$ python -q
>>> import numpy as np
>>> np.set_printoptions(precision=1, suppress=True, linewidth=100)
>>> def rd(a):
...     return np.round(a, 1) + 0
... 
>>> f = np.array([1, 0, -2])
>>> A = np.array([np.roll(f, i) for i in range(3)])
>>> A
array([[ 1,  0, -2],
       [-2,  1,  0],
       [ 0, -2,  1]])
>>> other = np.linalg.inv(A)
>>> rd(np.linalg.det(A) * other)
array([[1., 4., 2.],
       [2., 1., 4.],
       [4., 2., 1.]])
>>> np.allclose(other, A.T)
False
>>> rd(other)
array([[-0.1, -0.6, -0.3],
       [-0.3, -0.1, -0.6],
       [-0.6, -0.3, -0.1]])
>>> print(rd(other @ np.ones(3)))
[-1. -1. -1.]
>>> np.allclose(other @ other.T, other.T @ other)
True
>>> rd((other @ other)[0])
array([0.3, 0.2, 0.4])
>>> P = np.triu(np.array([[3, 1, 1], [2, 0, 1], [-1, -3, 3]]), 1) + np.eye(3)
>>> other = P @ A @ np.linalg.inv(P)
>>> other
array([[-1.,  0.,  0.],
       [-2.,  1.,  2.],
       [ 0., -2.,  3.]])
>>> np.poly(other)
array([ 1., -3.,  3.,  7.])
>>> def softmax(z):
...     e = np.exp(z - z.max(axis=-1, keepdims=True))
...     return e / e.sum(axis=-1, keepdims=True)
... 
>>> rd(softmax(10 * other[1]))
array([0., 0., 1.])
>>> rd(softmax(other[1] + -3))
array([0. , 0.3, 0.7])
>>> att = other @ other.T / np.sqrt(3)
>>> rd(softmax(att))
array([[0.3, 0.5, 0.2],
       [0. , 0.9, 0.1],
       [0. , 0. , 1. ]])
>>> rd(softmax(att + np.triu(np.full(att.shape, -np.inf), 1)))
array([[1., 0., 0.],
       [0., 1., 0.],
       [0., 0., 1.]])
>>> rd(softmax(att)[1] @ other)
array([-1.9,  0.8,  2. ])
>>> E = np.array([[2, 9, 9], [3, 0, 9], [5, 9, 4], [3, 0, 9], [8, 4, 4]])
>>> E.shape
(5, 3)
>>> rd(np.linalg.norm(E))
np.float64(23.7)
>>> E.mean(axis=0)
array([4.2, 4.4, 7. ])
>>> E.sum(axis=1)
array([20, 12, 18, 12, 16])
>>> W0 = np.load("data.npy")
>>> W0
array([[ 2, -2, -1, -1,  1],
       [ 1,  2, -2, -1, -1],
       [-1,  1,  2, -2, -1],
       [-1, -1,  1,  2, -2],
       [-2, -1, -1,  1,  2]])
>>> np.kron(np.eye(2, dtype=int), W0)
array([[ 2, -2, -1, -1,  1,  0,  0,  0,  0,  0],
       [ 1,  2, -2, -1, -1,  0,  0,  0,  0,  0],
       [-1,  1,  2, -2, -1,  0,  0,  0,  0,  0],
       [-1, -1,  1,  2, -2,  0,  0,  0,  0,  0],
       [-2, -1, -1,  1,  2,  0,  0,  0,  0,  0],
       [ 0,  0,  0,  0,  0,  2, -2, -1, -1,  1],
       [ 0,  0,  0,  0,  0,  1,  2, -2, -1, -1],
       [ 0,  0,  0,  0,  0, -1,  1,  2, -2, -1],
       [ 0,  0,  0,  0,  0, -1, -1,  1,  2, -2],
       [ 0,  0,  0,  0,  0, -2, -1, -1,  1,  2]])
>>> print(rd(np.linalg.det(2 * W0)), rd(np.linalg.det(W0)))
-4832.0 -151.0
>>> rd(softmax(W0[4]))
array([0. , 0. , 0. , 0.2, 0.7])
>>> rd(softmax(10 * W0[4]))
array([0., 0., 0., 0., 1.])
>>> att = W0 @ W0.T / np.sqrt(5)
>>> print(rd(softmax(att + np.triu(np.full(att.shape, -np.inf), 1))))
[[1. 0. 0. 0. 0.]
 [0. 1. 0. 0. 0.]
 [0. 0. 1. 0. 0.]
 [0. 0. 0. 1. 0.]
 [0. 0. 0. 0. 1.]]
>>> rd(softmax(att)[4] @ W0)
array([-2., -1., -1.,  1.,  2.])
>>> F = np.loadtxt("x.csv", delimiter=",")
>>> F
array([[0., 1., 0., 1., 1.],
       [1., 0., 0., 0., 1.],
       [0., 0., 0., 0., 0.],
       [1., 0., 0., 0., 1.],
       [1., 1., 0., 1., 0.]])
>>> P = E @ np.linalg.solve(E.T @ E, E.T)
>>> print(np.linalg.matrix_rank(np.eye(5) - P))
2
>>> np.allclose(P @ P, P)
True
>>> rd((np.eye(5) - P) @ E)
array([[0., 0., 0.],
       [0., 0., 0.],
       [0., 0., 0.],
       [0., 0., 0.],
       [0., 0., 0.]])
>>> rd(P @ E[:, 0])
array([2., 3., 5., 3., 8.])
>>> print(np.linalg.cond(F) > 100)
True
>>> np.linalg.matrix_rank(F, rtol=0.1)
np.int64(3)
>>> rd(np.linalg.norm(F, 2) / np.linalg.norm(F))
np.float64(0.8)
>>> evals, evecs = np.linalg.eigh(F)
>>> x0 = np.array([0, 2, 2, 2, 0])
>>> rd(np.linalg.eigvalsh(F[1:, 1:]))
array([-1.4,  0. ,  0. ,  1.4])
>>> rd(evecs * np.maximum(evals, 0) @ evecs.T)
array([[0.8, 0.6, 0. , 0.6, 0.8],
       [0.6, 0.5, 0. , 0.5, 0.6],
       [0. , 0. , 0. , 0. , 0. ],
       [0.6, 0.5, 0. , 0.5, 0.6],
       [0.8, 0.6, 0. , 0.6, 0.8]])
>>> x0 @ F @ x0 / (x0 @ x0), rd(evals[0]), rd(evals[-1])
(np.float64(0.0), np.float64(-1.6), np.float64(2.6))
>>> np.abs(F).sum(axis=1).max(), rd(np.abs(evals).max())
(np.float64(3.0), np.float64(2.6))
>>> (np.sign(evecs[:, -1].round(6)) == np.sign(evecs[0, -1].round(6))).astype(int)
array([1, 1, 0, 1, 1])
>>> J = np.load("run15.npy")
>>> J
array([[-3,  0,  0,  0],
       [ 0,  2,  0,  0],
       [ 0,  0,  3,  0],
       [ 0,  0,  0,  1]])
>>> evals, evecs = np.linalg.eigh(J)
>>> evals
array([-3.,  1.,  2.,  3.])
>>> rd(np.linalg.svd(J, compute_uv=False))
array([3., 3., 2., 1.])
>>> print((evals > 1e-8).sum(), (evals < -1e-8).sum())
3 1
>>> evecs @ np.diag(evals) @ evecs.T
array([[-3.,  0.,  0.,  0.],
       [ 0.,  2.,  0.,  0.],
       [ 0.,  0.,  3.,  0.],
       [ 0.,  0.,  0.,  1.]])
>>> np.abs(evecs[:, -1]).round(6).argmax()
np.int64(2)
>>> np.abs(evecs[:, -1])
array([0., 0., 1., 0.])
>>> rd(np.linalg.eigvalsh(J @ J))
array([1., 4., 9., 9.])
>>> rng = np.random.default_rng(870)
>>> labels = rng.integers(0, 3, 5)
>>> X = np.triu((labels[:, None] == labels) & (rng.random((5, 5)) < 0.8), 1).astype(int)
>>> X += X.T
>>> X
array([[0, 0, 0, 0, 0],
       [0, 0, 0, 1, 1],
       [0, 0, 0, 0, 0],
       [0, 1, 0, 0, 1],
       [0, 1, 0, 1, 0]])
>>> labels = rng.permutation(5)
>>> labels
array([2, 4, 1, 0, 3])
>>> other = X[labels][:, labels]
>>> np.allclose(other, X)
False
>>> print(rd(np.sort(np.abs(np.linalg.eigvals(other)))))
[0. 0. 1. 1. 2.]
>>> print(np.trace(X))
0
>>> rd(np.abs(np.linalg.eigvals(X)).max())
np.float64(2.0)
>>> rd(np.linalg.det(X))
np.float64(0.0)
>>> np.linalg.matrix_power(X, 4)
array([[0, 0, 0, 0, 0],
       [0, 6, 0, 5, 5],
       [0, 0, 0, 0, 0],
       [0, 5, 0, 6, 5],
       [0, 5, 0, 5, 6]])
>>> (X + X.T) / 2
array([[0., 0., 0., 0., 0.],
       [0., 0., 0., 1., 1.],
       [0., 0., 0., 0., 0.],
       [0., 1., 0., 0., 1.],
       [0., 1., 0., 1., 0.]])
>>> np.allclose(X @ X.T, X.T @ X)
True
>>> print(X @ X)
[[0 0 0 0 0]
 [0 2 0 1 1]
 [0 0 0 0 0]
 [0 1 0 2 1]
 [0 1 0 1 2]]
>>> np.linalg.cond(X) > 100
np.True_
>>> np.linalg.matrix_rank(X, rtol=0.1)
np.int64(3)
>>> print(np.argsort(-np.linalg.norm(X, axis=0).round(6), kind="stable")[:3])
[1 3 4]
>>> rd(np.linalg.norm(X, 2) / np.linalg.norm(X))
np.float64(0.8)
>>> r = np.linalg.matrix_rank(X)
>>> r
np.int64(3)
>>> N = np.linalg.svd(X)[2][r:].T
>>> [int(np.linalg.matrix_rank(X[:i])) for i in range(1, len(X) + 1)]
[0, 1, 1, 2, 3]
>>> np.linalg.matrix_rank(X.T @ X), np.linalg.matrix_rank(X @ X.T)
(np.int64(3), np.int64(3))
>>> rd(X @ N)
array([[0., 0.],
       [0., 0.],
       [0., 0.],
       [0., 0.],
       [0., 0.]])
>>> print(rd(softmax(X[1] + 3)))
[0.1 0.1 0.1 0.3 0.3]
>>> att = X @ X.T / np.sqrt(5)
>>> print(rd(softmax(att)[1] @ X))
[0.  0.4 0.  0.5 0.5]
>>> rd(softmax(att + np.triu(np.full(att.shape, -np.inf), 1)))
array([[1. , 0. , 0. , 0. , 0. ],
       [0.3, 0.7, 0. , 0. , 0. ],
       [0.3, 0.3, 0.3, 0. , 0. ],
       [0.2, 0.3, 0.2, 0.4, 0. ],
       [0.1, 0.2, 0.1, 0.2, 0.3]])
>>> print(softmax(att).round(6).argmax(axis=1))
[0 1 0 3 4]
>>> rd(softmax(att))
array([[0.2, 0.2, 0.2, 0.2, 0.2],
       [0.1, 0.3, 0.1, 0.2, 0.2],
       [0.2, 0.2, 0.2, 0.2, 0.2],
       [0.1, 0.2, 0.1, 0.3, 0.2],
       [0.1, 0.2, 0.1, 0.2, 0.3]])
>>> other = np.array([[-3, -8], [-7, -7], [9, 9]])
>>> m1 = np.tile(other, (2, 3))
>>> print(m1)
[[-3 -8 -3 -8 -3 -8]
 [-7 -7 -7 -7 -7 -7]
 [ 9  9  9  9  9  9]
 [-3 -8 -3 -8 -3 -8]
 [-7 -7 -7 -7 -7 -7]
 [ 9  9  9  9  9  9]]
>>> print(rd(np.linalg.svd(m1, compute_uv=False)))
[44.   7.8  0.   0.   0.   0. ]
>>> np.abs(m1).max()
np.int64(9)
>>> np.diff(m1, axis=0)
array([[ -4,   1,  -4,   1,  -4,   1],
       [ 16,  16,  16,  16,  16,  16],
       [-12, -17, -12, -17, -12, -17],
       [ -4,   1,  -4,   1,  -4,   1],
       [ 16,  16,  16,  16,  16,  16]])
>>> print(m1.sum(axis=0))
[ -2 -12  -2 -12  -2 -12]
>>> rd(m1.mean(axis=0))
array([-0.3, -2. , -0.3, -2. , -0.3, -2. ])
>>> rd(np.linalg.norm(m1))
np.float64(44.7)
>>> left, sig, VT = np.linalg.svd(m1)
>>> np.argmax(sig[:-1] / (sig[1:] + 1e-6)) + 1
np.int64(2)
>>> other = left[:, :2] @ np.diag(sig[:2]) @ VT[:2]
>>> rd(other)
array([[-3., -8., -3., -8., -3., -8.],
       [-7., -7., -7., -7., -7., -7.],
       [ 9.,  9.,  9.,  9.,  9.,  9.],
       [-3., -8., -3., -8., -3., -8.],
       [-7., -7., -7., -7., -7., -7.],
       [ 9.,  9.,  9.,  9.,  9.,  9.]])
>>> rd(np.linalg.norm(m1 - other) / np.linalg.norm(m1))
np.float64(0.0)
>>> np.allclose(m1 @ m1.T, m1.T @ m1)
False
>>> np.linalg.matrix_power(m1, 4)
array([[  539,  3234,   539,  3234,   539,  3234],
       [  686,  4116,   686,  4116,   686,  4116],
       [ -882, -5292,  -882, -5292,  -882, -5292],
       [  539,  3234,   539,  3234,   539,  3234],
       [  686,  4116,   686,  4116,   686,  4116],
       [ -882, -5292,  -882, -5292,  -882, -5292]])
>>> rd(np.sort(np.abs(np.linalg.eigvals(m1))))
array([0., 0., 0., 0., 0., 7.])
>>> rd(np.linalg.det(m1))
np.float64(0.0)
>>> (m1 + m1.T) / 2
array([[-3. , -7.5,  3. , -5.5, -5. ,  0.5],
       [-7.5, -7. ,  1. , -7.5, -7. ,  1. ],
       [ 3. ,  1. ,  9. ,  3. ,  1. ,  9. ],
       [-5.5, -7.5,  3. , -8. , -5. ,  0.5],
       [-5. , -7. ,  1. , -5. , -7. ,  1. ],
       [ 0.5,  1. ,  9. ,  0.5,  1. ,  9. ]])
>>> np.allclose(m1, m1.T)
False
>>> rd(np.abs(np.linalg.eigvals(m1)).max())
np.float64(7.0)
>>> labels = rng.permutation(6)
>>> labels
array([5, 3, 4, 2, 0, 1])
>>> other = m1[labels][:, labels]
>>> other
array([[ 9,  9,  9,  9,  9,  9],
       [-8, -8, -3, -3, -3, -8],
       [-7, -7, -7, -7, -7, -7],
       [ 9,  9,  9,  9,  9,  9],
       [-8, -8, -3, -3, -3, -8],
       [-7, -7, -7, -7, -7, -7]])
>>> np.trace(other)
np.int64(-7)
>>> other = m1 / np.sqrt((m1 ** 2).mean(axis=1, keepdims=True))
>>> np.linalg.matrix_rank(other) == np.linalg.matrix_rank(m1)
np.True_
>>> np.linalg.matrix_rank(m1 - m1.mean(axis=1, keepdims=True))
np.int64(1)
>>> rd(other[3])
array([-0.5, -1.3, -0.5, -1.3, -0.5, -1.3])
>>> M = np.arange(16).reshape(4, 4) + -1
>>> M
array([[-1,  0,  1,  2],
       [ 3,  4,  5,  6],
       [ 7,  8,  9, 10],
       [11, 12, 13, 14]])
>>> np.allclose(M, M.T)
False
>>> rd(np.linalg.det(M))
np.float64(0.0)
